>>> import numpy as np
>>> import numpy.linalg as la
>>> np.set_printoptions(suppress=True, linewidth=140)
>>> tidy = lambda a: np.round(a, 2) + 0
>>> data = np.load("arr.npy")
>>> data
array([[ 0.7 ,  1.  , -1.6 ,  0.5 ,  0.1 , -0.1 ,  2.5 , -1.9 ,  0.3 ,  0.4 ],
       [-0.1 ,  2.1 ,  0.4 ,  0.8 ,  0.  ,  0.2 , -1.5 ,  0.2 , -1.4 , -0.2 ],
       [ 0.68,  1.02, -1.59,  0.51,  0.12, -0.13,  2.52, -1.9 ,  0.3 ,  0.43]])
>>> rng = np.random.default_rng(827)
>>> other = data + rng.integers(-2, 3, (3, 2)) @ rng.integers(-2, 3, (2, 10))
>>> tidy(other)
array([[ 2.7 , -1.  , -9.6 , -1.5 , -5.9 , -2.1 ,  2.5 ,  0.1 ,  2.3 ,  6.4 ],
       [-5.1 , -1.9 ,  2.4 , -0.2 ,  3.  , -0.8 , -7.5 ,  1.2 ,  2.6 , -3.2 ],
       [-2.32, -1.98, -1.59, -0.49,  1.12, -1.13, -1.48, -0.9 ,  3.3 , -0.57]])
>>> tidy(la.svd(other - data, compute_uv=False))
array([14.02, 11.38,  0.  ])
>>> print(tidy(other - data))
[[ 2. -2. -8. -2. -6. -2.  0.  2.  2.  6.]
 [-5. -4.  2. -1.  3. -1. -6.  1.  4. -3.]
 [-3. -3.  0. -1.  1. -1. -4.  1.  3. -1.]]
>>> la.matrix_rank(other - data, tol=1e-8)
np.int64(2)
>>> U, sigma, vt = la.svd(other, full_matrices=False)
>>> print((sigma > 1e-8).sum())
3
>>> U.shape, sigma.shape, vt.shape
((3, 3), (3,), (3, 10))
>>> tidy(sigma / sigma[0])
array([1.  , 0.59, 0.17])
>>> U, sigma, vt = la.svd(data, full_matrices=False)
>>> tidy(vt @ vt.T)
array([[1., 0., 0.],
       [0., 1., 0.],
       [0., 0., 1.]])
>>> tidy(U.T @ U)
array([[1., 0., 0.],
       [0., 1., 0.],
       [0., 0., 1.]])
>>> tidy(np.abs(vt[0]))
array([0.18, 0.18, 0.42, 0.1 , 0.03, 0.04, 0.69, 0.49, 0.13, 0.11])
>>> (sigma > 1e-8).sum()
np.int64(3)
>>> print(tidy(U.T @ data @ vt.T))
[[5.46 0.   0.  ]
 [0.   2.96 0.  ]
 [0.   0.   0.04]]
>>> tidy(np.sqrt((sigma ** 2).sum())), tidy(la.norm(data))
(np.float64(6.21), np.float64(6.21))
>>> print(np.abs(U[:, 0]).round(6).argmax())
2
